$ python3 -q
>>> import numpy as np
>>> import numpy.linalg as la
>>> np.set_printoptions(precision=2, suppress=True, linewidth=100)
>>> other = np.array([[1, 1], [1, -1]])
>>> rng = np.random.default_rng(4108)
>>> J = np.kron(other, np.kron(other, other))[rng.permutation(8)][:5]
>>> J
array([[ 1, -1,  1, -1, -1,  1, -1,  1],
       [ 1, -1, -1,  1, -1,  1,  1, -1],
       [ 1, -1, -1,  1,  1, -1, -1,  1],
       [ 1,  1, -1, -1, -1, -1,  1,  1],
       [ 1,  1,  1,  1,  1,  1,  1,  1]])
>>> other = J[0, 0] * J[1:] - np.outer(J[1:, 0], J[0])
>>> other
array([[ 0,  0, -2,  2,  0,  0,  2, -2],
       [ 0,  0, -2,  2,  2, -2,  0,  0],
       [ 0,  2, -2,  0,  0, -2,  2,  0],
       [ 0,  2,  0,  2,  2,  0,  2,  0]])
>>> np.flatnonzero(~other.round(6).any(axis=1))
array([], dtype=int64)
>>> J[:, 0] / J[0, 0]
array([1., 1., 1., 1., 1.])
>>> print(la.norm(J, axis=1))
[2.83 2.83 2.83 2.83 2.83]
>>> round(la.norm(J[4], 1), 2), np.round(la.norm(J[4], np.inf), 2)
(np.float64(8.0), np.float64(1.0))
>>> la.norm(J, axis=1).argmax()
np.int64(0)
>>> np.round(la.norm(J, 1), 2), np.round(la.norm(J, np.inf), 2)
(np.float64(5.0), np.float64(8.0))
>>> np.round(la.norm(J, "nuc"), 2)
np.float64(14.14)
>>> J[4] @ J[2]
np.int64(0)
>>> round(float(la.norm(J, 2)), 2)
2.83
>>> print(np.round(la.norm(J[4] - J[2]), 2))
4.0
>>> la.norm(J, axis=0)
array([2.24, 2.24, 2.24, 2.24, 2.24, 2.24, 2.24, 2.24])
>>> other = J / np.sqrt((J ** 2).mean(axis=1, keepdims=True))
>>> la.matrix_rank(other) == la.matrix_rank(J)
np.True_
>>> E = np.loadtxt("arr.csv", delimiter=",")
>>> E
array([[ 7.,  4.,  0.,  1.,  7.,  6.,  7.,  7.],
       [ 5.,  8.,  8.,  4.,  4.,  3.,  7.,  0.],
       [ 5.,  8.,  6.,  6.,  2.,  6.,  4.,  3.],
       [ 8.,  4.,  9.,  0.,  4.,  6.,  8.,  2.],
       [ 6.,  5.,  6.,  7.,  9.,  6.,  3.,  3.],
       [ 0.,  5.,  7.,  3.,  3.,  6.,  1.,  3.],
       [ 3.,  7.,  8.,  0.,  9.,  1.,  8.,  4.],
       [ 5.,  8.,  5.,  0.,  6.,  2.,  4.,  4.],
       [ 8.,  3.,  2.,  6.,  7.,  9.,  5.,  3.],
       [ 0.,  8.,  5.,  5.,  4.,  0.,  3.,  4.],
       [ 8.,  6.,  3.,  9.,  7.,  9.,  1.,  4.],
       [ 8.,  1.,  6.,  8.,  0.,  3.,  7.,  5.],
       [ 3.,  1.,  8.,  6.,  2.,  7.,  1.,  7.],
       [ 2., -4., -8., -3.,  3.,  3.,  0.,  7.]])
>>> other = E / la.norm(E, axis=1, keepdims=True)
>>> C2 = other @ other.T
>>> la.norm(other, axis=1)
array([1., 1., 1., 1., 1., 1., 1., 1., 1., 1., 1., 1., 1., 1.])
>>> Q, r_ = la.qr(E)
>>> np.round(Q.T @ Q, 2) + 0
array([[1., 0., 0., 0., 0., 0., 0., 0.],
       [0., 1., 0., 0., 0., 0., 0., 0.],
       [0., 0., 1., 0., 0., 0., 0., 0.],
       [0., 0., 0., 1., 0., 0., 0., 0.],
       [0., 0., 0., 0., 1., 0., 0., 0.],
       [0., 0., 0., 0., 0., 1., 0., 0.],
       [0., 0., 0., 0., 0., 0., 1., 0.],
       [0., 0., 0., 0., 0., 0., 0., 1.]])
>>> print(np.allclose(r_.T @ r_, E.T @ E))
True
>>> round(float(abs(r_[0, 0])), 2), round(la.norm(E[:, 0]), 2)
(20.93, np.float64(20.93))
>>> Q.shape, r_.shape
((14, 8), (8, 8))
>>> np.abs(np.diag(r_))
array([20.93, 15.37, 12.67, 11.54,  9.3 ,  8.15,  5.7 ,  8.77])
>>> np.round(Q @ r_, 2) + 0
array([[ 7.,  4.,  0.,  1.,  7.,  6.,  7.,  7.],
       [ 5.,  8.,  8.,  4.,  4.,  3.,  7.,  0.],
       [ 5.,  8.,  6.,  6.,  2.,  6.,  4.,  3.],
       [ 8.,  4.,  9.,  0.,  4.,  6.,  8.,  2.],
       [ 6.,  5.,  6.,  7.,  9.,  6.,  3.,  3.],
       [ 0.,  5.,  7.,  3.,  3.,  6.,  1.,  3.],
       [ 3.,  7.,  8.,  0.,  9.,  1.,  8.,  4.],
       [ 5.,  8.,  5.,  0.,  6.,  2.,  4.,  4.],
       [ 8.,  3.,  2.,  6.,  7.,  9.,  5.,  3.],
       [ 0.,  8.,  5.,  5.,  4.,  0.,  3.,  4.],
       [ 8.,  6.,  3.,  9.,  7.,  9.,  1.,  4.],
       [ 8.,  1.,  6.,  8.,  0.,  3.,  7.,  5.],
       [ 3.,  1.,  8.,  6.,  2.,  7.,  1.,  7.],
       [ 2., -4., -8., -3.,  3.,  3.,  0.,  7.]])
>>> x0 = np.array([1, 0, 3, 2, 0, 2, 1, 2])
>>> rhs = E @ x0
>>> try:
...     la.solve(E, rhs)
... except la.LinAlgError as e:
...     print(repr(e))
... 
LinAlgError('Last 2 dimensions of the array must be square')
>>> np.round(la.pinv(E) @ E, 2) + 0
array([[1., 0., 0., 0., 0., 0., 0., 0.],
       [0., 1., 0., 0., 0., 0., 0., 0.],
       [0., 0., 1., 0., 0., 0., 0., 0.],
       [0., 0., 0., 1., 0., 0., 0., 0.],
       [0., 0., 0., 0., 1., 0., 0., 0.],
       [0., 0., 0., 0., 0., 1., 0., 0.],
       [0., 0., 0., 0., 0., 0., 1., 0.],
       [0., 0., 0., 0., 0., 0., 0., 1.]])
>>> np.round(la.solve(E.T @ E, E.T @ rhs), 2) + 0
array([1., 0., 3., 2., 0., 2., 1., 2.])
>>> rhs = rhs + 0.02 * rng.normal(size=14)
>>> print(rhs)
[42.   50.02 57.02 58.98 58.98 45.99 44.99 35.99 55.03 35.95 62.01 65.01 67.98 -8.01]
>>> b, *_ = la.lstsq(E, rhs)
>>> [round(float(la.norm(la.solve(E.T @ E + lam * np.eye(8), E.T @ rhs))), 2) for lam in (0, 1, 10, 100)]
[4.79, 4.78, 4.64, 4.01]
>>> print(round(la.norm(rhs - E @ b), 2))
0.04
>>> b.round()
array([ 1.,  0.,  3.,  2., -0.,  2.,  1.,  2.])
>>> np.round(E.T @ (rhs - E @ b), 2) + 0
array([0., 0., 0., 0., 0., 0., 0., 0.])
>>> b.round(2) + 0
array([1., 0., 3., 2., 0., 2., 1., 2.])
>>> other = E + rng.integers(-2, 3, (14, 1)) @ rng.integers(-2, 3, (1, 8))
>>> print(other)
[[11.  4. -4.  5.  7.  2.  9.  9.]
 [ 5.  8.  8.  4.  4.  3.  7.  0.]
 [ 5.  8.  6.  6.  2.  6.  4.  3.]
 [10.  4.  7.  2.  4.  4.  9.  3.]
 [ 8.  5.  4.  9.  9.  4.  4.  4.]
 [-4.  5. 11. -1.  3. 10. -1.  1.]
 [ 3.  7.  8.  0.  9.  1.  8.  4.]
 [ 3.  8.  7. -2.  6.  4.  3.  3.]
 [12.  3. -2. 10.  7.  5.  7.  5.]
 [ 2.  8.  3.  7.  4. -2.  4.  5.]
 [ 4.  6.  7.  5.  7. 13. -1.  2.]
 [ 8.  1.  6.  8.  0.  3.  7.  5.]
 [ 7.  1.  4. 10.  2.  3.  3.  9.]
 [ 2. -4. -8. -3.  3.  3.  0.  7.]]
>>> other - E
array([[ 4.,  0., -4.,  4.,  0., -4.,  2.,  2.],
       [ 0.,  0.,  0.,  0.,  0.,  0.,  0.,  0.],
       [ 0.,  0.,  0.,  0.,  0.,  0.,  0.,  0.],
       [ 2.,  0., -2.,  2.,  0., -2.,  1.,  1.],
       [ 2.,  0., -2.,  2.,  0., -2.,  1.,  1.],
       [-4.,  0.,  4., -4.,  0.,  4., -2., -2.],
       [ 0.,  0.,  0.,  0.,  0.,  0.,  0.,  0.],
       [-2.,  0.,  2., -2.,  0.,  2., -1., -1.],
       [ 4.,  0., -4.,  4.,  0., -4.,  2.,  2.],
       [ 2.,  0., -2.,  2.,  0., -2.,  1.,  1.],
       [-4.,  0.,  4., -4.,  0.,  4., -2., -2.],
       [ 0.,  0.,  0.,  0.,  0.,  0.,  0.,  0.],
       [ 4.,  0., -4.,  4.,  0., -4.,  2.,  2.],
       [ 0.,  0.,  0.,  0.,  0.,  0.,  0.,  0.]])
>>> np.round(la.svd(other - E, compute_uv=False), 2) + 0
array([20.78,  0.  ,  0.  ,  0.  ,  0.  ,  0.  ,  0.  ,  0.  ])
>>> la.matrix_rank(other - E, tol=1e-8)
np.int64(1)
